$ ipython --no-banner

In [1]: import numpy as np

In [2]: np.set_printoptions(precision=3, suppress=True, linewidth=120, floatmode="fixed")

In [3]: tidy = lambda a: np.round(a, 3) + 0

In [4]: K = np.load("arr.npy")

In [5]: tidy(K)
Out[5]: 
array([[ 0.000, -2.099,  1.591,  1.107,  3.323, -2.403, -0.156],
       [ 1.759, -0.801,  0.880, -1.912, -2.592, -3.181, -0.039],
       [ 3.517,  2.177, -1.411,  0.070,  1.753, -0.484,  1.608],
       [-1.466,  0.247, -1.549, -4.036,  1.910, -0.426, -0.524],
       [-1.466, -1.432, -1.507,  0.285, -0.546, -0.644,  4.211],
       [-1.759,  2.060, -2.108,  1.844, -0.411, -2.832, -1.277],
       [-1.466,  2.976,  3.254, -0.588,  0.227, -0.511,  1.657]])

In [6]: tidy(np.linalg.norm(K, axis=0))
Out[6]: array([5.000, 5.000, 5.000, 5.000, 5.000, 5.000, 5.000])

In [7]: tidy(K.T @ K)
Out[7]: 
array([[25.000,  0.000,  0.000,  0.000,  0.000,  0.000,  0.000],
       [ 0.000, 25.000,  0.000,  0.000,  0.000,  0.000,  0.000],
       [ 0.000,  0.000, 25.000,  0.000,  0.000,  0.000,  0.000],
       [ 0.000,  0.000,  0.000, 25.000,  0.000,  0.000,  0.000],
       [ 0.000,  0.000,  0.000,  0.000, 25.000,  0.000,  0.000],
       [ 0.000,  0.000,  0.000,  0.000,  0.000, 25.000,  0.000],
       [ 0.000,  0.000,  0.000,  0.000,  0.000,  0.000, 25.000]])

In [8]: tidy(K @ K.T)
Out[8]: 
array([[25.000,  0.000,  0.000,  0.000,  0.000,  0.000,  0.000],
       [ 0.000, 25.000,  0.000,  0.000,  0.000,  0.000,  0.000],
       [ 0.000,  0.000, 25.000,  0.000,  0.000,  0.000,  0.000],
       [ 0.000,  0.000,  0.000, 25.000,  0.000,  0.000,  0.000],
       [ 0.000,  0.000,  0.000,  0.000, 25.000,  0.000,  0.000],
       [ 0.000,  0.000,  0.000,  0.000,  0.000, 25.000,  0.000],
       [ 0.000,  0.000,  0.000,  0.000,  0.000,  0.000, 25.000]])

In [9]: u = np.array([-3, -9, -6])

In [10]: tidy(np.convolve(K[5], u))
Out[10]: array([ 5.276,  9.647, -1.665,  1.079, -2.715,  1.130, 31.784, 28.487,  7.664])

In [11]: m1 = np.loadtxt("run14.csv", delimiter=",")

In [12]: m1
Out[12]: 
array([[-1.287, -0.778,  0.086,  0.526,  0.430,  0.072, -0.526, -1.047],
       [-0.778, -0.272,  0.411,  1.006, -0.672, -0.328,  0.968, -0.032],
       [ 0.086,  0.411, -0.798,  0.416,  0.081, -0.197, -0.059,  1.182],
       [ 0.526,  1.006,  0.416, -0.871,  0.004, -0.570, -1.884, -1.459],
       [ 0.430, -0.672,  0.081,  0.004, -1.886,  0.324, -0.509,  0.426],
       [ 0.072, -0.328, -0.197, -0.570,  0.324, -1.995,  0.759, -0.646],
       [-0.526,  0.968, -0.059, -1.884, -0.509,  0.759,  0.809,  1.304],
       [-1.047, -0.032,  1.182, -1.459,  0.426, -0.646,  1.304,  1.301]])

In [13]: # symmetric, so the eigenvalues are real

In [14]: u = np.array([2, 2, 3])

In [15]: tidy(np.cross(m1[0, :3], m1[4, :3]))
Out[15]: array([-0.005,  0.141,  1.199])

In [16]: tidy(np.convolve(m1[0], u))
Out[16]: array([-2.574, -4.130, -5.245, -1.110,  2.170,  2.582,  0.382, -2.930, -3.672, -3.141])
